% python3 -q
>>> import numpy as np
>>> import numpy.linalg as la
>>> np.set_printoptions(suppress=True, linewidth=160)
>>> mat = np.loadtxt("a.csv", delimiter=",")
>>> print(mat)
[[ 1.  0.  1.  2.  3. -3.]
 [ 3.  0.  3.  6.  9. -9.]
 [ 3.  0.  3.  6.  9. -9.]
 [ 1.  0.  1.  2.  3. -3.]]
>>> rank = la.matrix_rank(mat)
>>> print(rank)
1
>>> null = la.svd(mat)[2][rank:].T
>>> print([int(la.matrix_rank(mat[:, :j + 1])) for j in range(6)])
[1, 1, 1, 1, 1, 1]
>>> print([int(la.matrix_rank(mat[:i])) for i in range(1, len(mat) + 1)])
[1, 1, 1, 1]
>>> print([int(la.matrix_rank(np.delete(mat, i, axis=0))) for i in range(4)])
[1, 1, 1, 1]
>>> print(np.round(null @ null.T, 2) + 0)
[[ 0.96  0.   -0.04 -0.08 -0.12  0.12]
 [ 0.    1.    0.    0.    0.    0.  ]
 [-0.04  0.    0.96 -0.08 -0.13  0.12]
 [-0.08  0.   -0.08  0.83 -0.25  0.25]
 [-0.12  0.   -0.13 -0.25  0.62  0.38]
 [ 0.12  0.    0.12  0.25  0.38  0.62]]
>>> print(np.round(mat @ null, 2) + 0)
[[0. 0. 0. 0. 0.]
 [0. 0. 0. 0. 0.]
 [0. 0. 0. 0. 0.]
 [0. 0. 0. 0. 0.]]
>>> print(la.matrix_rank(mat.T @ mat), la.matrix_rank(mat @ mat.T))
1 1
>>> print(np.allclose(mat @ null, 0))
True
>>> print(null.shape)
(6, 5)
>>> U, sig, vt = la.svd(mat)
>>> print(sig.round(2) + 0)
[21.91  0.    0.    0.  ]
>>> out = U[:, :1] @ np.diag(sig[:1]) @ vt[:1]
>>> print(round(float(la.norm(mat - out) / la.norm(mat)), 2))
0.0
>>> print(round(la.norm(mat - out, 2), 2), round(sig[1], 2))
0.0 0.0
>>> print(la.matrix_rank(mat, rtol=0.05))
1
>>> X = np.array([[0.1, -1.4], [0.1, 1.1], [-0.1, 0.5], [0.4, 0.2], [0.32, 1.34]])
>>> w1 = np.array([[2, 1, 1], [-2, 2, 2]])
>>> coef = np.array([-3, 1, -2])
>>> H = np.maximum(X @ w1 + coef, 0)
>>> print((H > 0).mean(axis=0))
[0.  0.8 0.4]
>>> print(la.matrix_rank(H))
2
>>> print(H.round(2))
[[0.  0.  0. ]
 [0.  3.3 0.3]
 [0.  1.9 0. ]
 [0.  1.8 0. ]
 [0.  4.  1. ]]
>>> basis = np.array([[2, 2], [1, 1], [1, 1]])
>>> print((H @ basis).round(6).argmax(axis=1))
[0 0 0 0 0]
>>> print(np.round(H @ basis, 2))
[[0.  0. ]
 [3.6 3.6]
 [1.9 1.9]
 [1.8 1.8]
 [5.  5. ]]
>>> print(w1 @ basis)
[[6 6]
 [0 0]]
>>> out = np.array([[-3, -1], [-2, 1], [0, -1]])
>>> print(np.round(np.einsum("ij->j", H), 2))
[ 0.  11.   1.3]
>>> blk = np.stack([X, 2 * X, X[::-1]])
>>> print(np.round(blk.sum(axis=0), 2))
[[ 0.62 -2.86]
 [ 0.7   3.5 ]
 [-0.4   2.  ]
 [ 1.3   1.7 ]
 [ 1.06  2.62]]
>>> print((blk @ X.T).shape)
(3, 5, 5)
>>> print(blk.shape)
(3, 5, 2)
>>> K = np.load("dump.npy")
>>> print(K)
[[ 1.87 -0.06  0.6  -0.03  2.58]
 [-5.92  0.16 -1.95  0.01 -8.01]
 [ 3.78 -0.01  1.16 -0.02  5.2 ]
 [-0.04 -0.05  0.07  0.04  0.17]
 [-1.16 -0.05 -0.29 -0.21 -1.38]
 [-3.79 -0.16 -1.23  0.17 -4.87]
 [ 4.39  0.05  1.6  -0.15  5.67]
 [-0.03  0.01 -0.02 -0.02 -0.37]
 [-0.77 -0.03 -0.38  0.22 -1.07]
 [-2.65 -0.08 -1.09  0.04 -3.81]
 [-7.09 -0.02 -2.3  -0.05 -9.45]
 [-4.78  0.   -1.66  0.01 -6.62]
 [-6.5   0.   -2.03  0.   -8.53]
 [ 3.49 -0.01  1.27 -0.08  4.6 ]
 [-2.46 -0.07 -0.77 -0.16 -3.15]
 [-2.02 -0.12 -0.58 -0.05 -2.64]
 [-3.12  0.09 -1.   -0.07 -4.1 ]
 [-1.84  0.1  -0.53  0.01 -2.46]]
>>> basis = K[[16, 4]].astype(float)
>>> for _ in range(7):
...     z = la.norm(K[:, None] - basis, axis=-1).argmin(axis=1)
...     basis = np.array([K[z == j].mean(axis=0) for j in range(2)])
... 
>>> print(z)
[1 0 1 1 1 0 1 1 1 0 0 0 0 1 0 0 0 0]
>>> print(np.abs(basis[1] - basis[0]).argmax())
4
>>> print(np.bincount(z))
[10  8]
>>> print(np.round(basis[1] - basis[0], 2))
[ 5.46 -0.01  1.82 -0.02  7.29]
>>> data = np.load("block2.npy")
>>> print(data.round(2))
[[ 0.   -0.19  1.07  1.46 -0.83]
 [ 1.13  1.54  0.24  0.29  0.45]
 [-1.13  0.29 -0.18  0.92  1.32]
 [ 0.94 -0.7  -1.31  0.94  0.12]
 [-0.75  1.   -1.02  0.22 -1.16]]
>>> np.zeros(5, 5)
Traceback (most recent call last):
  File "<python-input-49>", line 1, in <module>
    np.zeros(5, 5)
    ~~~~~~~~^^^^^^
TypeError: Cannot interpret '5' as a data type
>>> print(np.round(data.sum(axis=0), 2))
[ 0.19  1.95 -1.2   3.84 -0.09]
>>> print(np.round(data.mean(axis=0), 2))
[ 0.04  0.39 -0.24  0.77 -0.02]
>>> print(data.shape)
(5, 5)
>>> print(np.round(data.sum(axis=1), 2) + 0)
[ 1.5   3.65  1.24  0.   -1.7 ]
>>> print(round(data[:, 1] @ data[:, 0], 2))
-0.0
>>> print(np.round(la.svd(data, compute_uv=False), 2))
[2. 2. 2. 2. 2.]
>>> out = np.array([[-1, -3, 1], [2, -2, -1], [-3, 3, 3], [1, 1, -1], [0, -1, -2]])
>>> print(np.round(np.einsum("ij,ij->i", data, data), 2))
[4. 4. 4. 4. 4.]
>>> print(round(la.norm(data[1], 1), 2), round(la.norm(data[1], np.inf), 2))
3.65 1.54
>>> print(la.norm(data, axis=1).argmax())
0
